$ ipython --no-banner

In [1]: import numpy as np

In [2]: np.set_printoptions(precision=2, suppress=True, linewidth=120)

In [3]: def rnd(a):
   ...:     return np.round(a, 2) + 0
   ...: 

In [4]: data = np.array([[1, 0, 0, 0], [0, 1, 0, 0], [0, 4, 1, 0], [2, 1, 4, 1]])

In [5]: print(data)
[[1 0 0 0]
 [0 1 0 0]
 [0 4 1 0]
 [2 1 4 1]]

In [6]: evals, vecs = np.linalg.eig(data)

In [7]: print(rnd(np.sort(np.linalg.eigvals(data.T))))
[1. 1. 1. 1.]

In [8]: print(np.prod(evals))
1.0

In [9]: print(rnd(np.sort(np.linalg.eigvals(data @ data))))
[1. 1. 1. 1.]

In [10]: Y = data / np.linalg.norm(data, axis=1, keepdims=True)

In [11]: gram = Y @ Y.T

In [12]: print(rnd(np.linalg.norm(Y, axis=1)))
[1. 1. 1. 1.]

In [13]: print(np.argwhere(np.triu(np.abs(gram) > 0.95, 1)))
[[1 2]]

In [14]: print(rnd(gram[2]))
[0.   0.97 1.   0.41]

In [15]: Y = np.array([[0, 2, 1], [2, 1, 1], [2, 1, 2], [1, 0, 1]])

In [16]: print(np.vstack([data, Y.T]).shape)
(7, 4)

In [17]: print(Y.T @ data.T)
[[ 0  2 10 11]
 [ 2  1  5  9]
 [ 1  1  6 12]]

In [18]: print(np.einsum("ik,kj->ij", data, Y))
[[ 0  2  1]
 [ 2  1  1]
 [10  5  6]
 [11  9 12]]

In [19]: print(np.einsum("ik,kj->ji", data, Y))
[[ 0  2 10 11]
 [ 2  1  5  9]
 [ 1  1  6 12]]

In [20]: print(data @ Y)
[[ 0  2  1]
 [ 2  1  1]
 [10  5  6]
 [11  9 12]]

In [21]: print(np.linalg.matrix_rank(np.vstack([data, Y.T])))
4

In [22]: rng = np.random.default_rng(1064)

In [23]: W0 = rng.normal(size=(17, 3))

In [24]: W0 = 5 * W0 / np.linalg.norm(W0, axis=1, keepdims=True)

In [25]: print(rnd(W0))
[[-0.31  4.92 -0.83]
 [-1.03 -4.82 -0.81]
 [-0.47 -4.97  0.33]
 [ 1.22  1.8   4.5 ]
 [-4.6   1.06 -1.64]
 [-2.55  1.72  3.94]
 [-1.2   0.64 -4.81]
 [-4.5   2.16 -0.23]
 [ 4.68 -0.16 -1.74]
 [-1.18  3.99  2.78]
 [-2.11  4.21  1.69]
 [ 1.91 -4.34 -1.59]
 [ 0.73 -1.87  4.58]
 [ 3.92  2.91  1.09]
 [-4.55  1.41  1.51]
 [-4.86 -1.04 -0.54]
 [ 0.42 -4.98  0.13]]

In [26]: x = np.array([1, 2, 1])

In [27]: rhs = W0 @ x

In [28]: beta, lr = np.zeros(3), 1 / np.linalg.norm(W0, 2) ** 2

In [29]: for i in range(4):
    ...:     beta -= lr * W0.T @ (W0 @ beta - rhs)
    ...:     if i % 1 == 0: print(i, round(np.linalg.norm(W0 @ beta - rhs), 2))
    ...: 
0 7.51
1 2.6
2 0.9
3 0.31

In [30]: print(rnd(beta))
[0.98 1.99 0.99]

In [31]: print(rnd(np.linalg.cond(W0)))
1.47
